% python3 -q
>>> import numpy as np
>>> from numpy import linalg as LA
>>> np.set_printoptions(precision=1, suppress=True, linewidth=200)
>>> data = np.load("a.npy")
>>> data
array([[ 5,  2,  3,  9, -5, -7],
       [ 0,  2,  7, -9,  7,  9],
       [ 0,  0, -5,  8, -9, -9],
       [ 0,  0,  0,  7,  7, -5],
       [ 0,  0,  0,  0, -4, -8],
       [ 0,  0,  0,  0,  0,  2]])
>>> vec = np.array([-2, 3, 2, -1, 3, -2])
>>> h1 = np.maximum(data @ vec, 0)
>>> print(h1)
[ 0 32  0 24  4  0]
>>> np.tanh(data @ vec)
array([-1.,  1., -1.,  1.,  1., -1.])
>>> print(data.T @ h1)
[   0   64  224 -120  376  136]
>>> np.maximum(data @ vec, 0) - np.maximum(-data @ vec, 0)
array([ -8,  32, -27,  24,   4,  -4])
>>> vec = np.array([4, -4, 8, 4, 9, 0])
>>> rhs = data @ vec
>>> print(rhs)
[ 27  75 -89  91 -36   0]
>>> LA.solve(data, rhs)
array([ 4., -4.,  8.,  4.,  9.,  0.])
>>> LA.solve(data, 5 * rhs)
array([ 20., -20.,  40.,  20.,  45.,   0.])
>>> LA.solve(data, data[:, 1])
array([ 0.,  1., -0.,  0., -0.,  0.])
>>> Q, R = LA.qr(data)
>>> Q.shape, R.shape
((6, 6), (6, 6))
>>> np.trace(Q @ Q.T)
np.float64(6.0)
>>> R
array([[ 5.,  2.,  3.,  9., -5., -7.],
       [ 0.,  2.,  7., -9.,  7.,  9.],
       [ 0.,  0., -5.,  8., -9., -9.],
       [ 0.,  0.,  0.,  7.,  7., -5.],
       [ 0.,  0.,  0.,  0., -4., -8.],
       [ 0.,  0.,  0.,  0.,  0.,  2.]])
>>> abs(R[0, 0]), round(float(LA.norm(data[:, 0])), 1)
(np.float64(5.0), 5.0)
>>> np.abs(np.diag(R))
array([5., 2., 5., 7., 4., 2.])
>>> Q
array([[ 1.,  0.,  0.,  0.,  0.,  0.],
       [-0.,  1.,  0.,  0.,  0.,  0.],
       [-0., -0.,  1.,  0.,  0.,  0.],
       [-0., -0., -0.,  1.,  0.,  0.],
       [-0., -0., -0., -0.,  1.,  0.],
       [-0., -0., -0., -0., -0.,  1.]])
>>> print(np.sort(LA.eigvals(data)))
[-5. -4.  2.  2.  5.  7.]
>>> [int(LA.matrix_rank(LA.matrix_power(data, p))) for p in range(1, 7)]
[6, 6, 6, 6, 6, 6]
>>> np.prod(np.diag(data)), round(float(LA.det(data)), 1)
(np.int64(2800), 2800.0)
>>> LA.matrix_rank(data - data[0, 0] * np.eye(6))
np.int64(5)
>>> rng = np.random.default_rng(16351)
>>> idx = rng.permutation(6)
>>> idx
array([3, 4, 1, 5, 2, 0])
>>> M2 = data[idx][:, idx]
>>> np.diag(M2)
array([ 7, -4,  2,  2, -5,  5])
>>> print(np.allclose(M2, data))
False
>>> X = np.load("test5.npy")
>>> X
array([[ 2.2, 12.1,  2. , -7.1],
       [ 2.9, 12.5, -1.1, -6.1],
       [ 2.6, 12.9,  1.7, -7.3],
       [ 2.7, 11.4, -0.1, -6. ],
       [ 4.3, 12.3, -1. , -6.5],
       [ 2.8, 12.1,  0.6, -5.3],
       [ 3.7, 12.8,  0.2, -5.9],
       [ 2.3, 13.9, -0.5, -6. ],
       [ 4. , 13.3, -1.5, -6.7],
       [ 2.8, 11.9, -0.3, -7. ],
       [ 2.7, 10.6, -1.2, -7.3],
       [ 3.4, 12.8,  0.6, -6.2],
       [ 3. , 12.8, -1.5, -7.2],
       [ 2.7, 15.4,  0.8, -6.3],
       [ 2.8, 12.8, -0.3, -6.5],
       [ 2.9, 11.6, -2.3, -7.2],
       [ 2.3, 13.3,  1.5, -7.6],
       [ 4. , 10.9, -0.8, -6.3],
       [ 2.6, 13.8,  0.4, -6.3],
       [ 4.4, 13.1,  0.1, -5.5],
       [ 3.7, 12.1, -0.7, -5.6],
       [ 1.4, 12.8,  0.5, -6.9],
       [ 3.1, 12.9, -0.5, -6.4],
       [ 3.7, 13. , -0.8, -5.6],
       [ 2.5, 10.9,  1.3, -7.9],
       [ 2.4, 12.5, -0.9, -6.3],
       [ 4.6, 12.6,  1.7, -7.4],
       [ 1. , 11.9, -1.4, -5. ],
       [ 4.1, 10.8,  1. , -6.1],
       [ 2.7, 12. , -1.2, -6.8],
       [ 2.3, 11.3,  1.3, -6.2],
       [ 2.6, 11.1,  0.1, -6.7],
       [ 4.4, 11.7,  0.7, -7.4],
       [ 2.7, 12.1, -1.5, -6.2],
       [ 4.5, 10.2,  1.2, -6.4],
       [ 6. , 12.9, -0.3, -4.1]])
>>> proj = X @ LA.solve(X.T @ X, X.T)
>>> np.allclose(proj @ proj, proj)
True
>>> np.round(np.diag(proj), 1) + 0
array([0.2, 0.1, 0.1, 0. , 0.1, 0.1, 0.1, 0.1, 0.1, 0.1, 0.2, 0. , 0.1, 0.2, 0. , 0.2, 0.1, 0.1, 0.1, 0.1, 0.1, 0.1, 0. , 0.1, 0.2, 0.1, 0.2, 0.2, 0.1, 0.1, 0.1, 0. , 0.1, 0.1, 0.2, 0.4])
